$ python -q
>>> import numpy as np
>>> import numpy.linalg as la
>>> np.set_printoptions(suppress=True, linewidth=100)
>>> def rnd(a):
...     return np.round(a, 1) + 0
... 
>>> m1 = np.loadtxt("x.csv", delimiter=",")
>>> print(m1)
[[-1.  -0.7 -1.   0.9 -0.8 -0.6  0.4 -1. ]
 [ 1.   0.6  0.9  1.   1.   1.  -1.   1. ]
 [ 1.   0.8 -1.  -0.8  0.5 -1.   0.2  1. ]
 [ 0.9  0.7 -0.7 -0.6  0.5 -0.8 -0.1  0.9]
 [-1.  -1.  -1.   1.  -1.  -1.   0.7 -1. ]
 [ 0.8  0.8  1.  -1.   0.5 -0.5  0.7  0.9]
 [-0.6  0.7 -0.8 -1.  -0.3 -1.   0.9  0.5]
 [-1.  -0.7 -1.  -0.2 -0.9 -0.8  0.9 -1. ]
 [-1.   0.  -0.5 -1.  -0.7 -0.9  1.  -0.8]
 [ 1.   0.7 -0.9 -0.6  0.5 -0.9 -0.1  0.9]
 [ 0.6 -0.3 -1.   1.  -0.1 -0.7 -0.8  0.1]
 [ 1.   0.9  1.  -1.   0.8  0.6  0.6  1. ]
 [ 1.   0.7  0.9 -0.8  0.7  0.2 -0.3  0.9]
 [-1.  -0.6  0.9 -0.4 -0.6  0.6  0.6 -0.9]
 [ 0.6 -0.5 -0.4  1.   0.2  0.9 -0.9 -0.2]
 [-1.  -0.4 -1.  -0.2 -0.7 -0.9  0.7 -0.8]
 [-1.  -0.9 -1.   1.  -0.9 -0.6  0.6 -1. ]
 [-1.  -0.6 -1.  -0.3 -0.9 -1.   0.9 -1. ]
 [ 0.9  0.4  1.  -0.8  0.8  1.  -0.5  0.7]
 [ 0.9  0.6 -1.   0.   0.3 -1.  -0.1  0.9]
 [ 0.9  0.4 -0.1  0.   0.5 -0.1 -0.4  0.8]
 [ 0.7  0.9 -0.3 -1.   0.3 -1.   0.9  1. ]
 [ 1.   0.5  1.  -0.2  0.8  0.9 -0.7  0.9]
 [ 1.   0.9  1.  -1.   0.7  0.1  0.3  1. ]
 [ 0.8  0.5  1.  -1.   0.5  0.7  0.2  0.7]
 [ 1.   0.8 -1.  -0.6  0.5 -0.9 -0.1  1. ]
 [-1.  -0.7 -1.   1.  -0.9 -1.   0.6 -0.9]
 [ 0.8  0.8 -0.5 -1.   0.3 -0.9  0.6  0.9]
 [ 0.8  0.9 -0.9 -1.   0.2 -1.   0.9  1. ]]
>>> x0 = np.array([7, -7, 0, 3, 0, -6, 5, -9])
>>> a = np.maximum(m1 @ x0, 0)
>>> print(rnd(a))
[15.2  0.   0.   0.  21.5  0.   0.  15.6  7.6  0.   8.6  0.   0.   3.5  2.6 11.3 17.9 15.8  0.
  0.   0.   0.   0.   0.   0.   0.  18.   0.   0. ]
>>> x0 = np.array([0, 0, 0, 1, 1, 2, 0, 0])
>>> target = m1 @ x0
>>> print(rnd(target))
[-1.1  4.  -2.3 -1.7 -2.  -1.5 -3.3 -2.7 -3.5 -1.9 -0.5  1.   0.3  0.2  3.  -2.7 -1.1 -3.2  2.
 -1.7  0.3 -2.7  2.4 -0.1  0.9 -1.9 -1.9 -2.5 -2.8]
>>> print(rnd(la.lstsq(m1, target)[0]))
[0. 0. 0. 1. 1. 2. 0. 0.]
>>> print(rnd(la.pinv(m1) @ m1))
[[1. 0. 0. 0. 0. 0. 0. 0.]
 [0. 1. 0. 0. 0. 0. 0. 0.]
 [0. 0. 1. 0. 0. 0. 0. 0.]
 [0. 0. 0. 1. 0. 0. 0. 0.]
 [0. 0. 0. 0. 1. 0. 0. 0.]
 [0. 0. 0. 0. 0. 1. 0. 0.]
 [0. 0. 0. 0. 0. 0. 1. 0.]
 [0. 0. 0. 0. 0. 0. 0. 1.]]
>>> try:
...     la.solve(m1, target)
... except la.LinAlgError as e:
...     print(repr(e))
... 
LinAlgError('Last 2 dimensions of the array must be square')
>>> rng = np.random.default_rng(44315)
>>> target = target + 0.3 * rng.normal(size=29)
>>> print(rnd(target))
[-1.3  3.7 -2.4 -1.3 -2.3 -1.7 -3.5 -2.8 -3.6 -2.6 -0.7  1.  -0.3  0.1  2.3 -2.3 -1.2 -3.1  1.5
 -1.9  0.4 -3.1  2.2  0.   0.4 -1.5 -1.4 -2.2 -3.1]
>>> coef, *_ = la.lstsq(m1, target)
>>> print([round(float(la.norm(la.solve(m1.T @ m1 + lam * np.eye(8), m1.T @ target))), 2) for lam in (0, 1, 10, 100)])
[2.87, 1.84, 1.41, 0.52]
>>> print(rnd(la.norm(target - m1 @ coef)))
1.7
>>> G = m1.T @ m1
>>> print(rnd(np.trace(G)), rnd((m1 ** 2).sum()))
146.9 146.9
>>> print(rnd(la.svd(m1, compute_uv=False) ** 2))
[82.1 41.4 18.9  2.3  1.1  0.9  0.2  0.1]
>>> X = np.loadtxt("case7.csv", delimiter=",")
>>> print(rnd(X))
[[ 0.4  0.  -0.1 -0.4  0.2  0.3  0.  -0.5 -0.2 -0.2 -0.3 -0.5  0.   0.5]
 [ 0.   0.8 -0.8 -0.4 -0.1  0.6  0.3 -0.8 -0.3  0.6  0.5  0.7 -0.4 -0.1]
 [-0.1 -0.8  1.  -0.2 -0.2  0.4  0.5  0.1 -0.3  0.7  0.5 -0.2  0.1  0.3]
 [-0.4 -0.4 -0.2 -0.4  0.5 -0.4 -0.5 -0.1 -0.1  0.   0.  -0.4 -0.2 -0.1]
 [ 0.2 -0.1 -0.2  0.5  0.8 -0.7  0.  -0.2 -0.8 -0.1  0.3 -0.3  0.1  0.6]
 [ 0.3  0.6  0.4 -0.4 -0.7 -0.3 -0.2  0.   0.2  0.5 -0.3 -0.1 -0.4 -0.2]
 [ 0.   0.3  0.5 -0.5  0.  -0.2  0.5  0.1  0.6 -0.2  0.1  0.   0.1 -0.5]
 [-0.5 -0.8  0.1 -0.1 -0.2  0.   0.1  0.2 -0.4  0.   0.   0.1  1.1  0.6]
 [-0.2 -0.3 -0.3 -0.1 -0.8  0.2  0.6 -0.4  0.6 -0.4 -0.7  0.5 -0.8  0. ]
 [-0.2  0.6  0.7  0.  -0.1  0.5 -0.2  0.  -0.4  0.   0.2 -0.4 -0.5 -0.2]
 [-0.3  0.5  0.5  0.   0.3 -0.3  0.1  0.  -0.7  0.2 -0.1  0.4  0.4 -0.4]
 [-0.5  0.7 -0.2 -0.4 -0.3 -0.1  0.   0.1  0.5 -0.4  0.4  1.2 -0.1  0.4]
 [ 0.  -0.4  0.1 -0.2  0.1 -0.4  0.1  1.1 -0.8 -0.5  0.4 -0.1  0.5 -0.1]
 [ 0.5 -0.1  0.3 -0.1  0.6 -0.2 -0.5  0.6  0.  -0.2 -0.4  0.4 -0.1 -0.2]]
>>> U, sig, vt = la.svd(X)
>>> evecs = vt[:(sig > 1e-8).sum()]
>>> x0 = X[5] + -2 * X[2] + rng.integers(2) * np.eye(14)[9]
>>> print(rnd(x0))
[ 0.5  2.1 -1.6  0.1 -0.4 -1.2 -1.1 -0.1  0.9  0.1 -1.3  0.3 -0.7 -0.8]
>>> print(np.allclose(evecs.T @ evecs @ x0, x0))
False
>>> print(rnd(np.diag(evecs.T @ evecs)))
[0.9 0.9 1.  1.  0.9 1.  0.9 0.8 1.  0.9 0.9 1.  1.  0.9]
>>> print(rnd(la.norm(X[7], 1)), rnd(la.norm(X[7], np.inf)))
4.1 1.1
>>> print(la.norm(X, axis=1).argmax())
1
>>> print(rnd(la.norm(X) ** 2 / la.norm(X, 2) ** 2))
3.7
>>> print(rnd(la.norm(X, "nuc")))
19.0
>>> print(rnd(la.norm(X, axis=1)))
[1.2 2.  1.7 1.1 1.6 1.4 1.2 1.6 1.8 1.3 1.3 1.8 1.7 1.4]
>>> print(rnd(la.norm(X, 2)))
3.0
>>> z = rng.permutation(14)
>>> print(z)
[ 2 13  1  5 10  8  7  4  9  0  3  6 12 11]
>>> other = X[z][:, z]
>>> print(np.allclose(other, X))
False
>>> print(rnd(np.diag(other)))
[ 1.  -0.2  0.8 -0.3 -0.1  0.6  0.2  0.8  0.   0.4 -0.4  0.5  0.5  1.2]
>>> print(rnd(np.sort(np.abs(la.eigvals(other)))))
[0. 1. 1. 1. 1. 1. 1. 1. 1. 2. 2. 2. 2. 3.]
>>> print(rnd(np.trace(other)))
5.0
>>> x0 = np.array([0, -6, -2, -5, 7, 2, -7, 7, -2, 0, -9, -1, 4, 5])
>>> print(rnd(X @ np.ones(14)))
[-0.9  0.6  1.8 -2.7  0.2 -0.6  0.7  0.1 -2.1  0.   0.4  1.4 -0.2  0.6]
>>> print(np.sign((X @ x0).round(6)))
[ 1. -1. -1.  1.  1. -1. -1.  1. -1. -1. -1. -1.  1.  1.]
>>> print(rnd(np.einsum("ij,j->i", X, x0)))
[  6.9 -14.7  -1.8   9.4   3.7  -8.   -7.2  12.7  -7.9  -6.2  -0.6  -7.4  10.3  13.7]
>>> print(la.norm(X @ x0) <= la.norm(X, 2) * la.norm(x0) + 1e-9)
True
>>> print(rnd(X @ x0))
[  6.9 -14.7  -1.8   9.4   3.7  -8.   -7.2  12.7  -7.9  -6.2  -0.6  -7.4  10.3  13.7]
>>> print(la.matrix_rank(X, rtol=0.1))
13
>>> print(rnd(la.norm(X, 2) / la.norm(X)))
0.5
>>> mat = np.array([[2, 9, 1, 6, 3, -3, 9, 9, 7, -9, -9],
...     [2, 8, 6, 5, 2, -5, -2, 4, -7, 7, -5],
...     [8, -5, 4, -4, 2, 3, 6, 1, -4, 4, 0],
...     [-5, 7, 5, 7, 7, 3, 9, 2, 0, 2, 7],
...     [-5, 4, 4, -7, 8, 1, 2, -9, 1, -2, 4],
...     [-7, 8, 2, 2, -6, 5, 3, 6, 4, 7, 0],
...     [-6, 2, -5, -9, -8, -6, -2, 6, 6, 0, -3],
...     [-5, 0, -4, 7, -2, -5, 4, 4, 0, 0, -6]])
>>> mat[0] = mat[7]
>>> print(mat)
[[-5  0 -4  7 -2 -5  4  4  0  0 -6]
 [ 2  8  6  5  2 -5 -2  4 -7  7 -5]
 [ 8 -5  4 -4  2  3  6  1 -4  4  0]
 [-5  7  5  7  7  3  9  2  0  2  7]
 [-5  4  4 -7  8  1  2 -9  1 -2  4]
 [-7  8  2  2 -6  5  3  6  4  7  0]
 [-6  2 -5 -9 -8 -6 -2  6  6  0 -3]
 [-5  0 -4  7 -2 -5  4  4  0  0 -6]]
>>> U, sig, vt = la.svd(mat, full_matrices=False)
>>> print(rnd(np.sqrt((sig ** 2).sum())), rnd(la.norm(mat)))
46.1 46.1
>>> print(np.allclose(U * sig @ vt, mat))
True
>>> other = np.array([[4, 4], [4, 2]])
>>> basis = np.array([[2, -1, -1], [0, 0, 2], [0, 2, 1]])
>>> W0 = np.kron(other, basis)
>>> print(W0)
[[ 8 -4 -4  8 -4 -4]
 [ 0  0  8  0  0  8]
 [ 0  8  4  0  8  4]
 [ 8 -4 -4  4 -2 -2]
 [ 0  0  8  0  0  4]
 [ 0  8  4  0  4  2]]
>>> W0.inv()
Traceback (most recent call last):
  File "<python-input-63>", line 1, in <module>
    W0.inv()
    ^^^^^^
AttributeError: 'numpy.ndarray' object has no attribute 'inv'
>>> print(rnd(np.abs(la.eigvals(W0)).max()))
18.2
>>> print(rnd(np.sort(np.abs(la.eigvals(W0)))))
[ 1.8  2.2  2.9 11.1 14.2 18.2]
>>> print(np.allclose(W0, W0.T))
False
>>> print(la.matrix_power(W0, 4))
[[ 25600 -67200 -84800  19968 -52416 -66144]
 [     0  32000  28800      0  24960  22464]
 [     0  28800  46400      0  22464  36192]
 [ 19968 -52416 -66144  15616 -40992 -51728]
 [     0  24960  22464      0  19520  17568]
 [     0  22464  36192      0  17568  28304]]
>>> other = W0 + rng.integers(-2, 3, (6, 3)) @ rng.integers(-2, 3, (3, 6))
>>> print(other)
[[ 9  1 -8  4  0  1]
 [-2 -2 10  4 -2  2]
 [-2  3 10  2  2  0]
 [ 9 -2 -5  0 -1  3]
 [ 1  5  4 -4  4  9]
 [ 1 10  3 -4  5  7]]
>>> print(rnd(la.svd(other - W0, compute_uv=False)))
[20.9  6.4  1.9  0.   0.   0. ]
>>> print(other - W0)
[[ 1  5 -4 -4  4  5]
 [-2 -2  2  4 -2 -6]
 [-2 -5  6  2 -6 -4]
 [ 1  2 -1 -4  1  5]
 [ 1  5 -4 -4  4  5]
 [ 1  2 -1 -4  1  5]]
>>> print(la.matrix_power(other, 4))
[[ 22464  -5749 -44709    636  -5375   1242]
 [ -1842   6138  15862    964   3690   4630]
 [ -6804  10736  32456   1752   6504   8484]
 [ 16251  -2093 -30983   -126  -2753   1531]
 [-15436  24931  64731    900  14385  19270]
 [-15087  23971  64853   1806  13883  19133]]
>>> la.determinant(other)
Traceback (most recent call last):
  File "<python-input-73>", line 1, in <module>
    la.determinant(other)
    ^^^^^^^^^^^^^^
AttributeError: module 'numpy.linalg' has no attribute 'determinant'
>>> print(rnd(la.det(other)))
59456.0
>>> K = np.load("run17.npy")
>>> print(K)
[[ 0.4  0.2  0.9 -0.5  0.1 -0.2 -0.1]
 [-2.3  0.7  1.4 -0.7  0.2  0.5 -0.1]
 [-0.4 -0.6  0.1 -0.6 -2.4  1.8 -0.6]
 [ 0.5 -1.1  0.   0.6 -0.6  1.  -0.4]
 [ 0.2  0.9  0.6  0.4 -1.1  0.9 -1. ]
 [-1.1 -1.2  0.5  0.8  0.   0.5  0.4]
 [-0.9  0.6 -1.7  0.5 -2.8 -1.7 -0.7]
 [-0.4  0.   0.8 -1.1 -0.6  0.7 -1.1]
 [ 0.2  0.  -0.2 -0.5  0.5  1.3  1.9]
 [-0.4 -0.3  0.2  0.7 -0.4  0.3  0. ]
 [-1.7  0.3  0.5 -0.5 -2.6 -0.1 -3. ]
 [ 0.3 -0.1  1.   0.   0.  -0.5 -0.5]
 [ 0.3  0.7  1.2 -0.3 -0.2  2.3 -0.5]]
>>> G = K.T @ K
>>> print(rnd(la.eigvalsh(G)[::-1]))
[38.1 21.6 10.8  7.4  5.2  2.6  1.1]
>>> print(rnd(np.trace(G)), rnd((K ** 2).sum()))
86.8 86.8
>>> print(rnd(la.norm(K, 1)), rnd(la.norm(K, np.inf)))
11.8 8.9
>>> print(rnd(la.norm(K[3], 1)), rnd(la.norm(K[3], np.inf)))
4.2 1.1
>>> print(rnd(la.norm(K, axis=1)))
[1.1 2.9 3.2 1.8 2.1 2.  3.9 2.  2.4 1.  4.4 1.3 2.8]
>>> print(rnd(K[3] @ K[5]))
1.6
>>> feats = np.eye(9, dtype=int)[rng.permutation(9)]
>>> print(feats)
[[1 0 0 0 0 0 0 0 0]
 [0 0 0 1 0 0 0 0 0]
 [0 0 0 0 0 0 0 0 1]
 [0 1 0 0 0 0 0 0 0]
 [0 0 0 0 0 0 1 0 0]
 [0 0 0 0 1 0 0 0 0]
 [0 0 0 0 0 1 0 0 0]
 [0 0 1 0 0 0 0 0 0]
 [0 0 0 0 0 0 0 1 0]]
>>> print(rnd(la.det(feats)))
-1.0
>>> print(rnd(np.sort(la.eigvals(feats).real)))
[-1.  -0.5 -0.5 -0.5 -0.5  1.   1.   1.   1. ]
>>> E = np.load("w.npy")
>>> print(E)
[[1 0 0 0 0 0 0 0 0 0 0 0]
 [4 1 0 0 0 0 0 0 0 0 0 0]
 [5 5 1 0 0 0 0 0 0 0 0 0]
 [3 5 5 1 0 0 0 0 0 0 0 0]
 [1 3 4 3 1 0 0 0 0 0 0 0]
 [2 5 3 3 5 1 0 0 0 0 0 0]
 [4 2 0 2 2 0 1 0 0 0 0 0]
 [1 5 2 4 0 1 0 1 0 0 0 0]
 [3 4 1 3 0 1 2 0 1 0 0 0]
 [0 3 1 3 2 3 1 5 1 1 0 0]
 [1 5 3 1 2 3 2 0 5 2 1 0]
 [3 3 2 0 5 3 5 5 4 2 1 1]]
>>> print(np.prod(np.diag(E)), rnd(la.det(E)))
1 1.0
>>> arr = np.load("data.npy")
>>> print(arr)
[[  0.6   0.    0.   -0.4   0.2  -0.1   0.1   0.3]
 [ -0.6   1.1   1.7  -0.2  -1.    0.4   1.7   0.9]
 [ -0.2  -1.    0.3   0.7  -0.9  -0.1  -1.3   0.2]
 [  2.7  -0.1   1.5   0.    1.9   0.1  -1.7  -0.2]
 [  1.5  -0.3  -1.6  -0.9   0.3   0.4  -1.5   1.4]
 [ -9.  -11.   -8.   -1.    4.   -9.   17.   12. ]
 [ -0.8   1.5   0.3   0.2  -1.4   1.6  -0.3  -0.3]
 [ -0.9  -0.7   0.1   1.1   0.4  -0.2   1.2  -2.1]
 [  0.4   0.    0.5   0.3  -1.2  -0.4   1.2  -0.1]
 [ -0.1   0.2   1.   -1.   -1.    1.3  -0.8  -0.5]
 [ -0.9   2.1   0.8   0.3  -0.1  -0.9   0.6  -0.7]
 [  0.3   0.2  -0.6   1.   -0.2  -1.3  -1.1   0.9]
 [ -1.3   0.8   0.1   0.    0.1  -0.2   1.3  -0.7]
 [ -1.3  -0.6   0.7  -1.7  -0.1  -0.1   0.7  -0.3]
 [ -0.1  -1.2  -2.1  -2.    0.5   0.7   0.7  -1. ]
 [  1.6   0.5   0.9  -0.1  -0.9   0.9  -1.2  -1.1]
 [  0.6   1.    2.4  -1.1  -1.8   0.1   0.1   0.2]]
>>> Xc = (arr - arr.mean(axis=0)) / arr.std(axis=0)
>>> print(np.argwhere(np.abs(Xc) > 2))
[[5 0]
 [5 1]
 [5 2]
 [5 4]
 [5 5]
 [5 6]
 [5 7]]
>>> print(rnd(Xc.std(axis=0)))
[1. 1. 1. 1. 1. 1. 1. 1.]
>>> coef = la.lstsq(np.delete(Xc, 2, axis=1), Xc[:, 2])[0]
>>> print(rnd(coef))
[ 0.4  0.6  0.  -0.3 -0.2  0.4 -0.3]
